In [1]: import numpy as np

In [2]: import numpy.linalg as la

In [3]: np.set_printoptions(precision=2, suppress=True, linewidth=100, legacy="1.25")

In [4]: A = 5 * np.eye(4) + np.eye(4, k=1)

In [5]: print(A)
[[5. 1. 0. 0.]
 [0. 5. 1. 0.]
 [0. 0. 5. 1.]
 [0. 0. 0. 5.]]

In [6]: ev, evecs = la.eig(A)

In [7]: print(ev)
[5. 5. 5. 5.]

In [8]: print(A @ evecs[:, 0] - ev[0] * evecs[:, 0])
[0. 0. 0. 0.]

In [9]: rng = np.random.default_rng(7)

In [10]: labels = rng.permutation(4)

In [11]: Y = A[:, labels] * rng.choice([-1, 1], 4)

In [12]: print(Y)
[[5. 0. 1. 0.]
 [0. 1. 5. 0.]
 [0. 5. 0. 1.]
 [0. 0. 0. 5.]]

In [13]: U, _, Vt = la.svd(A.T @ Y)

In [14]: print(np.round(la.lstsq(A, Y)[0], 2) + 0)
[[1. 0. 0. 0.]
 [0. 0. 1. 0.]
 [0. 1. 0. 0.]
 [0. 0. 0. 1.]]

In [15]: print(np.round(U @ Vt, 2) + 0)
[[1. 0. 0. 0.]
 [0. 0. 1. 0.]
 [0. 1. 0. 0.]
 [0. 0. 0. 1.]]

In [16]: x0 = np.array([-2, 2, 0, 1])

In [17]: y = A @ x0

In [18]: coef, lr = np.zeros(4), 1 / la.norm(A, 2) ** 2

In [19]: for i in range(8):
    ...:     coef -= lr * A.T @ (A @ coef - y)
    ...:     if i % 2 == 0: print(i, round(la.norm(A @ coef - y), 2))
    ...: 
0 5.28
2 1.12
4 0.25
6 0.06

In [20]: print(round(float(la.cond(A)), 2))
1.38

In [21]: K = np.loadtxt("mat.csv", delimiter=",")

In [22]: print(K)
[[32.  2.  0.]
 [-2.  8. -3.]
 [ 0. -1. 17.]]

In [23]: theta = np.radians(90)

In [24]: R = np.eye(3)

In [25]: R[1, 1] = R[0, 0] = np.cos(theta)

In [26]: R[1, 0], R[0, 1] = -np.sin(theta), np.sin(theta)

In [27]: print(R.round(2) + 0)
[[ 0.  1.  0.]
 [-1.  0.  0.]
 [ 0.  0.  1.]]

In [28]: Y = K @ R.T

In [29]: print(np.allclose(K @ K.T, Y @ Y.T))
True

In [30]: print(Y.round(2) + 0)
[[  2. -32.   0.]
 [  8.   2.  -3.]
 [ -1.   0.  17.]]

In [31]: print(np.allclose(la.norm(K, axis=1), la.norm(Y, axis=1)))
True

In [32]: print(la.svd(K, compute_uv=False), la.svd(Y, compute_uv=False))
[32.1  17.47  7.71] [32.1  17.47  7.71]

In [33]: print(np.abs(Y - K).max(axis=0))
[30. 34.  0.]

In [34]: Y = np.array([[-2, -2, 5], [-4, 1, -3], [5, -3, 4]])

In [35]: print(np.einsum("ij->j", K))
[30.  9. 14.]

In [36]: print(Y.T @ K.T)
[[-72. -43.  89.]
 [-62.  21. -52.]
 [154. -46.  71.]]

In [37]: print(la.matrix_rank(np.vstack([K, Y.T])))
3

In [38]: x0 = np.array([5, 5, 5, 4])

In [39]: a = np.maximum(A @ x0, 0)

In [40]: print(np.tanh(A @ x0))
[1. 1. 1. 1.]

In [41]: print(np.maximum(A @ x0, 0) - np.maximum(-A @ x0, 0))
[30. 30. 29. 20.]

In [42]: print(A * (a > 1e-9)[:, None])
[[5. 1. 0. 0.]
 [0. 5. 1. 0.]
 [0. 0. 5. 1.]
 [0. 0. 0. 5.]]

In [43]: arr = np.loadtxt("data.csv", delimiter=",")

In [44]: print(arr)
[[ 2. 11. 13. 10.]
 [11. 14. 12. 10.]
 [13. 12.  4.  6.]
 [10. 10.  6. 14.]]

In [45]: q, evecs = la.qr(arr[:, :3])[0], la.qr(arr[:, 3:])[0]

In [46]: sig = la.svd(q.T @ evecs, compute_uv=False)

In [47]: print((sig > 0.9).sum())
1

In [48]: print(sig)
[0.95]

In [49]: proj = np.triu(np.array([[3, -2, 0], [1, -1, 0], [-1, -2, 1]]), 1) + np.eye(3)

In [50]: Y = proj @ K @ la.inv(proj)

In [51]: print(round(float(la.det(Y)), 2))
4324.0

In [52]: print(np.trace(Y), np.trace(K))
57.0 57.0

In [53]: print(Y)
[[36. 58.  6.]
 [-2.  4. -3.]
 [ 0. -1. 17.]]

In [54]: J = np.loadtxt("w.csv", delimiter=",")

In [55]: print(J)
[[1. 4. 0.]
 [3. 1. 0.]
 [0. 0. 2.]]

In [56]: x0 = np.array([-2, 0, 9])

In [57]: y = J @ x0

In [58]: print(y)
[-2. -6. 18.]

In [59]: print(np.round(la.solve(J, J[:, 0]), 2) + 0)
[1. 0. 0.]

In [60]: print(la.solve(J.T, J[1]))
[0. 1. 0.]

In [61]: print(np.round(la.solve(J, y), 2) + 0)
[-2.  0.  9.]

In [62]: ev, evecs = la.eig(J)

In [63]: print(ev)
[ 4.46 -2.46  2.  ]

In [64]: print(np.sort(la.eigvals(la.inv(J))))
[-0.41  0.22  0.5 ]

In [65]: print(round(float(np.prod(ev)), 2))
-22.0

In [66]: Y = J / np.sqrt((J ** 2).mean(axis=1, keepdims=True))

In [67]: print(la.matrix_rank(J - J.mean(axis=1, keepdims=True)))
2

In [68]: print(la.matrix_rank(Y) == la.matrix_rank(J))
True

In [69]: print(Y[2])
[0.   0.   1.73]

In [70]: Y = K / np.sqrt((K ** 2).mean(axis=1, keepdims=True))

In [71]: print(la.matrix_rank(Y) == la.matrix_rank(K))
True

In [72]: print(la.norm(Y, axis=1))
[1.73 1.73 1.73]

In [73]: X = np.array([[2.21, -4.37, 0.93], [-2.46, -0.85, 3.13], [-2.86, -2.05, -2.81]])

In [74]: print(np.sort(np.abs(la.eigvals(X))))
[4.47 4.47 4.56]

In [75]: print((X - X.T) / 2)
[[ 0.   -0.96  1.9 ]
 [ 0.96  0.    2.59]
 [-1.9  -2.59  0.  ]]

In [76]: print(la.matrix_power(X, 3))
[[ 88.7  -20.84  27.5 ]
 [ -0.31  77.62  43.01]
 [-30.89 -44.12  72.21]]

In [77]: print(round(float(np.trace(X)), 2))
-1.45

In [78]: print((X + X.T) / 2)
[[ 2.21 -3.42 -0.96]
 [-3.42 -0.85  0.54]
 [-0.96  0.54 -2.81]]

In [79]: def softmax(z):
    ...:     e = np.exp(z - z.max(axis=-1, keepdims=True))
    ...:     return e / e.sum(axis=-1, keepdims=True)
    ...: 

In [80]: print(np.round(softmax(X[1] + 4), 2) + 0)
[0.   0.02 0.98]

In [81]: print(np.round(softmax(X[1]), 2) + 0)
[0.   0.02 0.98]

In [82]: S = X @ X.T / np.sqrt(3)

In [83]: print(softmax(S).round(6).argmax(axis=1))
[0 1 2]

In [84]: print(round(np.einsum("ii->", X), 2))
-1.45

In [85]: print(la.eigvals(X))
[ 4.56+0.j   -3.  +3.31j -3.  -3.31j]

In [86]: print(np.round(la.det(2 * X), 2), np.round(la.det(X), 2))
729.73 91.22

In [87]: print(np.round(la.det(X.T), 2))
91.22

In [88]: proj = np.triu(np.array([[8, 1, 7], [2, 5, 8], [7, 9, 2]]), 1) + np.eye(3)

In [89]: Y = proj @ X @ la.inv(proj)

In [90]: print(np.poly(Y))
[  1.     1.45  -7.37 -91.22]

In [91]: M = np.loadtxt("out19.csv", delimiter=",")

In [92]: print(M)
[[ 1. -1.  1. -1.]
 [ 1.  0.  0.  0.]
 [ 1.  1.  1.  1.]]

In [93]: Y = M + rng.integers(-2, 3, (3, 2)) @ rng.integers(-2, 3, (2, 4))

In [94]: print(Y)
[[ 1.  3. -1. -3.]
 [ 2.  2. -2.  0.]
 [-1. -3.  5.  1.]]

In [95]: print(np.abs(Y - M).sum(axis=1))
[ 8.  5. 10.]

In [96]: print(la.matrix_rank(Y - M, tol=1e-8))
2

In [97]: theta = np.radians(135)

In [98]: R = np.eye(4)

In [99]: R[3, 3] = R[1, 1] = np.cos(theta)

In [100]: R[3, 1], R[1, 3] = -np.sin(theta), np.sin(theta)

In [101]: print(R)
[[ 1.    0.    0.    0.  ]
 [ 0.   -0.71  0.    0.71]
 [ 0.    0.    1.    0.  ]
 [ 0.   -0.71  0.   -0.71]]

In [102]: Y = M @ R.T

In [103]: print(round(la.det(R), 2), round(float(np.trace(R)), 2))
1.0 0.59

In [104]: print(Y.round(2) + 0)
[[ 1.    0.    1.    1.41]
 [ 1.    0.    0.    0.  ]
 [ 1.    0.    1.   -1.41]]

In [105]: print(np.allclose(M @ M.T, Y @ Y.T))
True

In [106]: C2 = M.T @ M

In [107]: print((M @ M.T).shape)
(3, 3)

In [108]: print(np.trace(C2), (M ** 2).sum())
9.0 9.0

In [109]: print(la.svd(M, compute_uv=False) ** 2)
[4.56 4.   0.44]

In [110]: print(la.eigvalsh(C2)[::-1])
[4.56 4.   0.44 0.  ]

In [111]: print(C2)
[[3. 0. 2. 0.]
 [0. 2. 0. 2.]
 [2. 0. 2. 0.]
 [0. 2. 0. 2.]]

In [112]: print(np.diag(C2))
[3. 2. 2. 2.]

In [113]: print(C2.reshape(-1, 2))
[[3. 0.]
 [2. 0.]
 [0. 2.]
 [0. 2.]
 [2. 0.]
 [2. 0.]
 [0. 2.]
 [0. 2.]]

In [114]: print(C2.ravel(order="F"))
[3. 0. 2. 0. 0. 2. 0. 2. 2. 0. 2. 0. 0. 2. 0. 2.]

In [115]: blk = C2.reshape(4, 2, -1)

In [116]: print(blk.shape)
(4, 2, 2)

In [117]: print(np.einsum("ihd,ihd->ih", blk, blk))
[[9. 4.]
 [4. 4.]
 [4. 4.]
 [4. 4.]]

In [118]: print(blk[:, 0])
[[3. 0.]
 [0. 2.]
 [2. 0.]
 [0. 2.]]

In [119]: print(blk.transpose(1, 0, 2))
[[[3. 0.]
  [0. 2.]
  [2. 0.]
  [0. 2.]]

 [[2. 0.]
  [0. 2.]
  [2. 0.]
  [0. 2.]]]

In [120]: data = np.loadtxt("x.csv", delimiter=",")

In [121]: print(data)
[[ 0.8  0.6  0.4]
 [ 0.5  1.6 -1. ]
 [ 0.9 -0.5  0.6]]

In [122]: labels = rng.permutation(3)

In [123]: print(labels)
[0 1 2]

In [124]: Y = data[labels][:, labels]

In [125]: print(Y)
[[ 0.8  0.6  0.4]
 [ 0.5  1.6 -1. ]
 [ 0.9 -0.5  0.6]]

In [126]: print(np.sort(np.abs(la.eigvals(Y))))
[0.37 1.49 1.88]
